>>> import numpy as np
>>> import numpy.linalg as la
>>> np.set_printoptions(precision=2, suppress=True, linewidth=120)
>>> E = np.loadtxt("case17.csv", delimiter=",")
>>> print(E)
[[-0.26  0.54 -0.54  0.54  0.18  0.18]
 [ 0.54  0.77  0.23 -0.23 -0.08 -0.08]
 [-0.54  0.23  0.77  0.23  0.08  0.08]
 [ 0.54 -0.23  0.23  0.77 -0.08 -0.08]
 [ 0.18 -0.08  0.08 -0.08  0.97 -0.03]
 [ 0.18 -0.08  0.08 -0.08 -0.03  0.97]]
>>> print(la.pinv(E))
[[-0.26  0.54 -0.54  0.54  0.18  0.18]
 [ 0.54  0.77  0.23 -0.23 -0.08 -0.08]
 [-0.54  0.23  0.77  0.23  0.08  0.08]
 [ 0.54 -0.23  0.23  0.77 -0.08 -0.08]
 [ 0.18 -0.08  0.08 -0.08  0.97 -0.03]
 [ 0.18 -0.08  0.08 -0.08 -0.03  0.97]]
>>> print(np.round(E.T @ E, 2) + 0)
[[1. 0. 0. 0. 0. 0.]
 [0. 1. 0. 0. 0. 0.]
 [0. 0. 1. 0. 0. 0.]
 [0. 0. 0. 1. 0. 0.]
 [0. 0. 0. 0. 1. 0.]
 [0. 0. 0. 0. 0. 1.]]
>>> print(np.round(E @ E.T, 2) + 0)
[[1. 0. 0. 0. 0. 0.]
 [0. 1. 0. 0. 0. 0.]
 [0. 0. 1. 0. 0. 0.]
 [0. 0. 0. 1. 0. 0.]
 [0. 0. 0. 0. 1. 0.]
 [0. 0. 0. 0. 0. 1.]]
>>> print(la.norm(E, axis=0))
[1. 1. 1. 1. 1. 1.]
>>> rng = np.random.default_rng(972120)
>>> other = E + rng.integers(-2, 3, (6, 4)) @ rng.integers(-2, 3, (4, 6))
>>> print(other)
[[-1.26  0.54 -4.54  4.54 -1.82 -1.82]
 [ 0.54 -2.23  0.23 -0.23  3.92 -1.08]
 [-2.54  4.23 -1.23 -0.77 -1.92 -2.92]
 [-1.46 -3.23  1.23  2.77 -4.08  1.92]
 [ 2.18 -3.08 -0.92  1.92  4.97 -0.03]
 [ 3.18  2.92  3.08 -4.08  1.97  2.97]]
>>> print(np.abs(other - E).sum(axis=1))
[13.  8. 14. 14. 12. 17.]
>>> labels = rng.permutation(6)
>>> print(labels)
[1 0 5 4 2 3]
>>> other = E[labels][:, labels]
>>> print(np.diag(other))
[ 0.77 -0.26  0.97  0.97  0.77  0.77]
>>> print(np.sort(np.abs(la.eigvals(other))))
[1. 1. 1. 1. 1. 1.]
>>> print(np.trace(other))
4.0
